In [1]: import numpy as np

In [2]: np.set_printoptions(precision=2, suppress=True, linewidth=200)

In [3]: def rnd(a):
   ...:     return np.round(a, 2) + 0
   ...: 

In [4]: A = np.loadtxt("sample0.csv", delimiter=",")

In [5]: print(A)
[[ 2.  1.  0. -5. -3.  1. -1. -5.]
 [ 1. -2.  1. -4. -1.  0. -3. -5.]
 [-2.  3. -3.  0.  0.  1.  0. -2.]
 [ 6.  3.  0. -2. -9. 10. -3.  0.]
 [ 0.  0.  0.  0.  0.  0.  0.  0.]
 [ 2. -1.  3. -3. -2.  2. -3. -2.]
 [ 1.  3. -3. -3. -4.  5.  0. -5.]
 [ 3.  4. -1. -2. -7. 10. -4.  2.]
 [ 3.  0.  1.  1. -5.  4. -2. -4.]
 [ 2.  1. -2.  4. -5.  5. -3.  2.]
 [ 1. -2.  1. -4. -1.  0. -3. -5.]
 [ 0.  0.  0.  0.  0.  0.  0.  0.]
 [ 3. -2.  3. -1. -3.  5. -2.  0.]
 [ 0.  0.  0.  0.  0.  0.  0.  0.]
 [ 1.  3. -3.  1. -3.  3. -1.  3.]
 [ 0.  2.  0. -3. -2.  3. -3. -4.]
 [ 1.  0.  2. -2. -1.  1. -1.  1.]
 [ 1.  3. -3.  1. -3.  3. -1.  3.]
 [ 3.  2. -4.  1. -7.  5. -3. -4.]
 [ 3.  2.  2. -4. -4.  3. -1. -2.]
 [ 2. -1.  3. -3. -2.  2. -3. -2.]
 [ 1. -2.  1.  3. -2.  2. -2. -1.]
 [ 0.  5. -6.  3. -4.  7.  0.  3.]
 [ 1.  0.  2. -2. -1.  1. -1.  1.]
 [ 1. -2.  0. -1. -1.  2.  0.  0.]
 [ 0.  0.  0.  0.  0.  0.  0.  0.]
 [ 1.  0.  2. -2. -1.  1. -1.  1.]
 [-2.  5. -8.  0. -2.  2. -1. -2.]
 [ 3.  2. -4.  1. -7.  5. -3. -4.]
 [ 2. -1.  3. -3. -2.  2. -3. -2.]
 [ 0.  0.  0.  0.  0.  0.  0.  0.]
 [ 4.  3. -2.  2. -8.  7. -3. -1.]
 [ 2. -1.  3. -3. -2.  2. -3. -2.]
 [ 0.  5. -3. -2. -3.  3.  0. -5.]
 [ 3.  2.  0. -2. -5.  5. -4.  1.]
 [-1. -1. -2. -1.  1. -2.  0. -3.]
 [ 0. -2. -2.  1.  0.  1.  1. -1.]
 [ 2. -1.  3. -3. -2.  2. -3. -2.]
 [ 3.  0.  1.  1. -5.  4. -2. -4.]
 [ 0.  0.  0.  0.  0.  0.  0.  0.]]

In [6]: Xc = A - A.mean(axis=0)

In [7]: Uu, sv, vt = np.linalg.svd(Xc, full_matrices=False)

In [8]: print(rnd(sv))
[26.24 20.37 15.78 10.77  5.73  4.7   4.45  0.7 ]

In [9]: x0 = np.array([-2, 0, 1, 0, -2, 1, -1, 1])

In [10]: y = A @ x0

In [11]: print(rnd(np.linalg.lstsq(A, y)[0]))
[-2.  0.  1.  0. -2.  1. -1.  1.]

In [12]: print(y)
[-1. -1.  0. 19.  0.  6.  3. 23.  7. 14. -1.  0. 10.  0.  8.  6.  5.  8.  8.  6.  6.  6. 12.  5.  2.  0.  5.  1.  8.  6.  0. 15.  6.  1. 14. -7. -3.  6.  7.  0.]

In [13]: rng = np.random.default_rng(813)

In [14]: y = y + 0.02 * rng.normal(size=40)

In [15]: print(rnd(y))
[-1.   -1.    0.01 19.    0.03  5.99  2.98 22.99  7.   14.03 -0.98  0.01 10.   -0.01  8.    5.98  5.01  7.99  7.99  6.    6.03  5.98 12.02  5.    2.02 -0.01  4.97  1.    8.    6.01 -0.02 15.01  5.97
  1.03 14.   -7.01 -3.01  6.01  7.01  0.03]

In [16]: b, *_ = np.linalg.lstsq(A, y)

In [17]: print([round(float(np.linalg.norm(np.linalg.solve(A.T @ A + lam * np.eye(8), A.T @ y))), 2) for lam in (0, 1, 10, 100)])
[3.45, 2.41, 1.99, 1.46]

In [18]: print(rnd(b))
[-1.99  0.    1.    0.   -1.99  1.   -1.    1.  ]

In [19]: idx = rng.permutation(8)

In [20]: out = A[:, idx] * rng.choice([-1, 1], 8)

In [21]: print(out)
[[ 1. -1. -3. -0.  2. -1.  5.  5.]
 [ 0.  2. -1. -1.  1. -3.  5.  4.]
 [ 1. -3.  0.  3. -2.  0.  2. -0.]
 [10. -3. -9. -0.  6. -3. -0.  2.]
 [ 0. -0.  0. -0.  0.  0. -0. -0.]
 [ 2.  1. -2. -3.  2. -3.  2.  3.]
 [ 5. -3. -4.  3.  1.  0.  5.  3.]
 [10. -4. -7.  1.  3. -4. -2.  2.]
 [ 4. -0. -5. -1.  3. -2.  4. -1.]
 [ 5. -1. -5.  2.  2. -3. -2. -4.]
 [ 0.  2. -1. -1.  1. -3.  5.  4.]
 [ 0. -0.  0. -0.  0.  0. -0. -0.]
 [ 5.  2. -3. -3.  3. -2. -0.  1.]
 [ 0. -0.  0. -0.  0.  0. -0. -0.]
 [ 3. -3. -3.  3.  1. -1. -3. -1.]
 [ 3. -2. -2. -0.  0. -3.  4.  3.]
 [ 1. -0. -1. -2.  1. -1. -1.  2.]
 [ 3. -3. -3.  3.  1. -1. -3. -1.]
 [ 5. -2. -7.  4.  3. -3.  4. -1.]
 [ 3. -2. -4. -2.  3. -1.  2.  4.]
 [ 2.  1. -2. -3.  2. -3.  2.  3.]
 [ 2.  2. -2. -1.  1. -2.  1. -3.]
 [ 7. -5. -4.  6.  0.  0. -3. -3.]
 [ 1. -0. -1. -2.  1. -1. -1.  2.]
 [ 2.  2. -1. -0.  1.  0. -0.  1.]
 [ 0. -0.  0. -0.  0.  0. -0. -0.]
 [ 1. -0. -1. -2.  1. -1. -1.  2.]
 [ 2. -5. -2.  8. -2. -1.  2. -0.]
 [ 5. -2. -7.  4.  3. -3.  4. -1.]
 [ 2.  1. -2. -3.  2. -3.  2.  3.]
 [ 0. -0.  0. -0.  0.  0. -0. -0.]
 [ 7. -3. -8.  2.  4. -3.  1. -2.]
 [ 2.  1. -2. -3.  2. -3.  2.  3.]
 [ 3. -5. -3.  3.  0.  0.  5.  2.]
 [ 5. -2. -5. -0.  3. -4. -1.  2.]
 [-2.  1.  1.  2. -1.  0.  3.  1.]
 [ 1.  2.  0.  2.  0.  1.  1. -1.]
 [ 2.  1. -2. -3.  2. -3.  2.  3.]
 [ 4. -0. -5. -1.  3. -2.  4. -1.]
 [ 0. -0.  0. -0.  0.  0. -0. -0.]]

In [22]: Uu, _, vt = np.linalg.svd(A.T @ out)

In [23]: print(idx)
[5 1 4 2 0 6 7 3]

In [24]: print(rnd(np.linalg.lstsq(A, out)[0]))
[[ 0.  0.  0.  0.  1.  0.  0.  0.]
 [ 0. -1.  0.  0.  0.  0.  0.  0.]
 [ 0.  0.  0. -1.  0.  0.  0.  0.]
 [ 0.  0.  0.  0.  0.  0.  0. -1.]
 [ 0.  0.  1.  0.  0.  0.  0.  0.]
 [ 1.  0.  0.  0.  0.  0.  0.  0.]
 [ 0.  0.  0.  0.  0.  1.  0.  0.]
 [ 0.  0.  0.  0.  0.  0. -1.  0.]]

In [25]: W2 = np.array([[-3, -9, 4], [-2, -7, -2], [-2, -2, 4]])

In [26]: J = (rng.random((13, 3)) < 0.25) @ W2

In [27]: print(J)
[[ -4  -9   2]
 [  0   0   0]
 [ -2  -2   4]
 [ -4  -9   2]
 [ -5 -11   8]
 [ -2  -2   4]
 [  0   0   0]
 [  0   0   0]
 [ -2  -2   4]
 [ -3  -9   4]
 [ -2  -2   4]
 [  0   0   0]
 [ -2  -2   4]]

In [28]: out = np.c_[J[:, :2] @ np.array([[2, 2], [-1, -3]]), np.array([1, 5, 9, 4, 3, 5, 9, 9, 9, 4, 9, 8, 5])]

In [29]: print(out)
[[ 1 19  1]
 [ 0  0  5]
 [-2  2  9]
 [ 1 19  4]
 [ 1 23  3]
 [-2  2  5]
 [ 0  0  9]
 [ 0  0  9]
 [-2  2  9]
 [ 3 21  4]
 [-2  2  9]
 [ 0  0  8]
 [-2  2  5]]

In [30]: print(np.linalg.matrix_rank(out))
3

In [31]: print(rnd(np.linalg.lstsq(J, out[:, 0])[0]))
[ 2. -1.  0.]

In [32]: idx = J[:, 2] > np.median(J[:, 2])

In [33]: r0 = J[idx].mean(axis=0) - J[~idx].mean(axis=0)

In [34]: print(rnd((((J - J.mean(axis=0)) @ r0 > 0) == idx).mean()))
0.77

In [35]: idx = rng.permutation(3)

In [36]: out = J[:, idx] * rng.choice([-1, 1], 3)

In [37]: print(out)
[[-4  2  9]
 [ 0  0  0]
 [-2  4  2]
 [-4  2  9]
 [-5  8 11]
 [-2  4  2]
 [ 0  0  0]
 [ 0  0  0]
 [-2  4  2]
 [-3  4  9]
 [-2  4  2]
 [ 0  0  0]
 [-2  4  2]]

In [38]: Uu, _, vt = np.linalg.svd(J.T @ out)

In [39]: print(rnd(Uu @ vt))
[[ 1.  0.  0.]
 [ 0.  0. -1.]
 [ 0.  1.  0.]]

In [40]: print(idx)
[0 2 1]

In [41]: C2 = np.cov(J, rowvar=False)

In [42]: print(np.argsort(-J.std(axis=0).round(6), kind="stable"))
[1 2 0]

In [43]: print(np.median(J, axis=0))
[-2. -2.  4.]

In [44]: print(rnd(C2))
[[ 2.83  6.5  -3.  ]
 [ 6.5  17.23 -5.59]
 [-3.   -5.59  5.69]]

In [45]: print(C2.shape)
(3, 3)

In [46]: print(rnd(np.linalg.eigvalsh(C2)[::-1]))
[22.14  3.46  0.15]

In [47]: print(rnd(np.corrcoef(J[:, 2], J[:, 1])[0, 1]))
-0.56

In [48]: print(rnd(np.corrcoef(J.T)))
[[ 1.    0.93 -0.75]
 [ 0.93  1.   -0.56]
 [-0.75 -0.56  1.  ]]

In [49]: out = np.array([[0.0, -0.7, -0.3, -0.9],
    ...:     [0.8, 0.8, 2.6, 0.3],
    ...:     [0.4, -2.1, -0.4, 0.3],
    ...:     [-0.1, -1.9, 1.9, -0.7],
    ...:     [1.1, 0.5, 0.5, 0.6],
    ...:     [-1.0, 2.7, 0.7, 0.3],
    ...:     [-1.2, 0.9, -1.5, 1.8],
    ...:     [-0.4, 1.2, 1.4, 0.8]])

In [50]: W2 = np.array([[-0.9, 1.1, -0.3, 1.5, 1.9],
    ...:     [-0.3, 0.4, -0.2, 0.6, 0.8],
    ...:     [-2.6, -0.5, -1.4, 0.2, 0.5],
    ...:     [1.0, -1.3, 0.5, -1.4, 0.9]])

In [51]: F = out @ W2

In [52]: print(rnd(F))
[[ 0.09  1.04  0.11  0.78 -1.52]
 [-7.42 -0.49 -3.89  1.78  3.73]
 [ 1.61 -0.59  1.01 -1.16 -0.85]
 [-4.98 -0.91 -2.6   0.07 -1.39]
 [-1.84  0.38 -0.83  1.21  3.28]
 [-1.43 -0.76 -1.07 -0.16  0.88]
 [ 6.51 -2.55  3.18 -4.08 -0.69]
 [-2.84 -1.7  -1.68 -0.72  1.62]]

In [53]: out = np.array([[1, 1], [2, 1], [0, 0], [0, 1], [2, 0]])

In [54]: print(np.vstack([F, out.T]).shape)
(10, 5)

In [55]: print(rnd(np.einsum("ij,ij->i", F, F)))
[ 4.02 87.51  6.03 34.33 16.44  4.57 76.12 16.92]

In [56]: out @ F
---------------------------------------------------------------------------
ValueError                                Traceback (most recent call last)
Cell In[56], line 1
----> 1 out @ F

ValueError: matmul: Input operand 1 has a mismatch in its core dimension 0, with gufunc signature (n?,k),(k,m?)->(n?,m?) (size 8 is different from 2)

In [57]: print(rnd(np.einsum("ij->j", F)))
[-10.3   -5.58  -5.77  -2.28   5.06]

In [58]: print(np.linalg.matrix_rank(np.vstack([F, out.T])))
5

In [59]: def softmax(z):
    ...:     e = np.exp(z - z.max(axis=-1, keepdims=True))
    ...:     return e / e.sum(axis=-1, keepdims=True)
    ...: 

In [60]: print(rnd(softmax(F[6] + 4)))
[0.96 0.   0.03 0.   0.  ]

In [61]: print(rnd(softmax(10 * F[6])))
[1. 0. 0. 0. 0.]

In [62]: att = F @ F.T / np.sqrt(5)

In [63]: print(rnd(softmax(att + np.triu(np.full(att.shape, -np.inf), 1))))
[[1.   0.   0.   0.   0.   0.   0.   0.  ]
 [0.   1.   0.   0.   0.   0.   0.   0.  ]
 [0.06 0.   0.94 0.   0.   0.   0.   0.  ]
 [0.   0.97 0.   0.03 0.   0.   0.   0.  ]
 [0.   1.   0.   0.   0.   0.   0.   0.  ]
 [0.   0.97 0.   0.02 0.   0.   0.   0.  ]
 [0.   0.   0.   0.   0.   0.   1.   0.  ]
 [0.   1.   0.   0.   0.   0.   0.   0.  ]]

In [64]: print(rnd(softmax(att)[6] @ F))
[ 6.51 -2.55  3.18 -4.08 -0.69]

In [65]: print(rnd(np.linalg.norm(F) ** 2 / np.linalg.norm(F, 2) ** 2))
1.22

In [66]: print(rnd(np.linalg.norm(F, 2)))
14.2

In [67]: print(rnd(np.linalg.norm(F, axis=1)))
[2.01 9.35 2.46 5.86 4.05 2.14 8.72 4.11]

In [68]: print(rnd(F[4] @ F[7]))
10.42

In [69]: print(np.linalg.norm(F, axis=1).argmax())
1

In [70]: print(rnd(np.linalg.norm(F, axis=0)))
[11.76  3.55  6.14  4.88  5.79]

In [71]: Uu, sv, vt = np.linalg.svd(F)

In [72]: print(rnd(sv))
[14.2   5.04  4.34  0.34  0.  ]

In [73]: out = Uu[:, :4] @ np.diag(sv[:4]) @ vt[:4]

In [74]: print(np.linalg.matrix_rank(out))
4

In [75]: print(rnd(np.abs(F - out).max()))
0.0

In [76]: print(rnd(out))
[[ 0.09  1.04  0.11  0.78 -1.52]
 [-7.42 -0.49 -3.89  1.78  3.73]
 [ 1.61 -0.59  1.01 -1.16 -0.85]
 [-4.98 -0.91 -2.6   0.07 -1.39]
 [-1.84  0.38 -0.83  1.21  3.28]
 [-1.43 -0.76 -1.07 -0.16  0.88]
 [ 6.51 -2.55  3.18 -4.08 -0.69]
 [-2.84 -1.7  -1.68 -0.72  1.62]]

In [77]: print(rnd(np.linalg.norm(F - out, 2)), rnd(sv[4]))
0.0 0.0

In [78]: print(np.linalg.matrix_rank(F, rtol=0.05))
3

In [79]: W0 = np.loadtxt("out5.csv", delimiter=",")

In [80]: print(W0)
[[0. 1. 0. 0. 0. 0. 0. 0. 0. 0. 0. 0.]
 [0. 0. 0. 1. 0. 0. 0. 0. 0. 0. 0. 0.]
 [0. 0. 0. 0. 0. 0. 0. 1. 0. 0. 0. 0.]
 [0. 0. 1. 0. 0. 0. 0. 0. 0. 0. 0. 0.]
 [0. 0. 0. 0. 0. 0. 1. 0. 0. 0. 0. 0.]
 [0. 0. 0. 0. 0. 0. 0. 0. 1. 0. 0. 0.]
 [0. 0. 0. 0. 0. 0. 0. 0. 0. 1. 0. 0.]
 [0. 0. 0. 0. 0. 0. 0. 0. 0. 0. 0. 1.]
 [0. 0. 0. 0. 1. 0. 0. 0. 0. 0. 0. 0.]
 [0. 0. 0. 0. 0. 0. 0. 0. 0. 0. 1. 0.]
 [1. 0. 0. 0. 0. 0. 0. 0. 0. 0. 0. 0.]
 [0. 0. 0. 0. 0. 1. 0. 0. 0. 0. 0. 0.]]

In [81]: print(W0[:, 1] @ W0[:, 11])
0.0

In [82]: idx = rng.permutation(12)

In [83]: print(idx)
[10  9  5 11  3  6  1  4  2  8  7  0]

In [84]: out = W0[idx][:, idx]

In [85]: print(np.allclose(out, W0))
False

In [86]: x0 = np.array([1, 3, 2, 0, 3, 0, 1, 1, 1, 3, 3, 1])

In [87]: print(W0.T @ (W0 @ x0))
[1. 3. 2. 0. 3. 0. 1. 1. 1. 3. 3. 1.]

In [88]: print(rnd(np.linalg.inv(W0)))
[[0. 0. 0. 0. 0. 0. 0. 0. 0. 0. 1. 0.]
 [1. 0. 0. 0. 0. 0. 0. 0. 0. 0. 0. 0.]
 [0. 0. 0. 1. 0. 0. 0. 0. 0. 0. 0. 0.]
 [0. 1. 0. 0. 0. 0. 0. 0. 0. 0. 0. 0.]
 [0. 0. 0. 0. 0. 0. 0. 0. 1. 0. 0. 0.]
 [0. 0. 0. 0. 0. 0. 0. 0. 0. 0. 0. 1.]
 [0. 0. 0. 0. 1. 0. 0. 0. 0. 0. 0. 0.]
 [0. 0. 1. 0. 0. 0. 0. 0. 0. 0. 0. 0.]
 [0. 0. 0. 0. 0. 1. 0. 0. 0. 0. 0. 0.]
 [0. 0. 0. 0. 0. 0. 1. 0. 0. 0. 0. 0.]
 [0. 0. 0. 0. 0. 0. 0. 0. 0. 1. 0. 0.]
 [0. 0. 0. 0. 0. 0. 0. 1. 0. 0. 0. 0.]]

In [89]: print([p for p in range(1, 25) if np.allclose(np.linalg.matrix_power(W0, p), np.eye(12))])
[12, 24]

In [90]: feats = np.loadtxt("case6.csv", delimiter=",")

In [91]: print(feats)
[[ 5.34 -4.81  2.51 -1.34  5.34  1.21  3.21  0.53  0.25  1.28  0.51  2.93 -0.37  0.42  1.33  3.73]
 [-5.65  6.71  1.78  6.84 -2.3  -4.69 -3.26 -2.68  3.27 -3.21  1.61  0.26 -0.23 -0.43  1.78 -2.72]
 [-1.93  4.01  1.07  2.64  2.95  2.58  1.33 -1.4   0.78 -4.33 -2.2  -2.21  0.49  3.64  0.04  0.52]
 [-5.15 -3.35  2.01  3.22 -0.79 -5.34 -3.62 -3.06 -1.02 -0.81 -1.83  0.18  6.96  2.23  0.17 -2.92]
 [-2.88 -3.28  1.26  0.12 -6.58 -7.7  -0.76  0.69  0.    2.24 -1.67  0.83  1.06  0.42  1.39 -5.69]]

In [92]: print(rnd(F.sum(axis=0)))
[-10.3   -5.58  -5.77  -2.28   5.06]

In [93]: print(np.linalg.matrix_rank(F))
4

In [94]: print(rnd(np.linalg.svd(F, compute_uv=False)))
[14.2   5.04  4.34  0.34  0.  ]

In [95]: print(rnd(np.linalg.norm(F)))
15.68

In [96]: F[:, 5]
---------------------------------------------------------------------------
IndexError                                Traceback (most recent call last)
Cell In[96], line 1
----> 1 F[:, 5]

IndexError: index 5 is out of bounds for axis 1 with size 5

In [97]: np.zeros(8, 5)
---------------------------------------------------------------------------
TypeError                                 Traceback (most recent call last)
Cell In[97], line 1
----> 1 np.zeros(8, 5)

TypeError: Cannot interpret '5' as a data type

In [98]: out = np.array([[4, 1],
    ...:     [-4, 4],
    ...:     [4, 2],
    ...:     [-1, -1],
    ...:     [2, -5],
    ...:     [-3, 5],
    ...:     [3, 3],
    ...:     [-1, -5],
    ...:     [-3, 0],
    ...:     [-1, 0],
    ...:     [-4, 3],
    ...:     [2, -1],
    ...:     [0, -4],
    ...:     [4, -1],
    ...:     [-5, 0],
    ...:     [0, 1]])

In [99]: print(rnd(np.einsum("ik,kj->ji", feats, out)))
[[ 64.95 -69.93   2.16  23.88  14.32]
 [-17.82  12.78  13.28 -74.72 -41.12]]

In [100]: print(rnd(out.T @ feats.T))
[[ 64.95 -69.93   2.16  23.88  14.32]
 [-17.82  12.78  13.28 -74.72 -41.12]]

In [101]: print(np.vstack([feats, out.T]).shape)
(7, 16)

In [102]: print(np.linalg.matrix_rank(np.vstack([feats, out.T])))
7
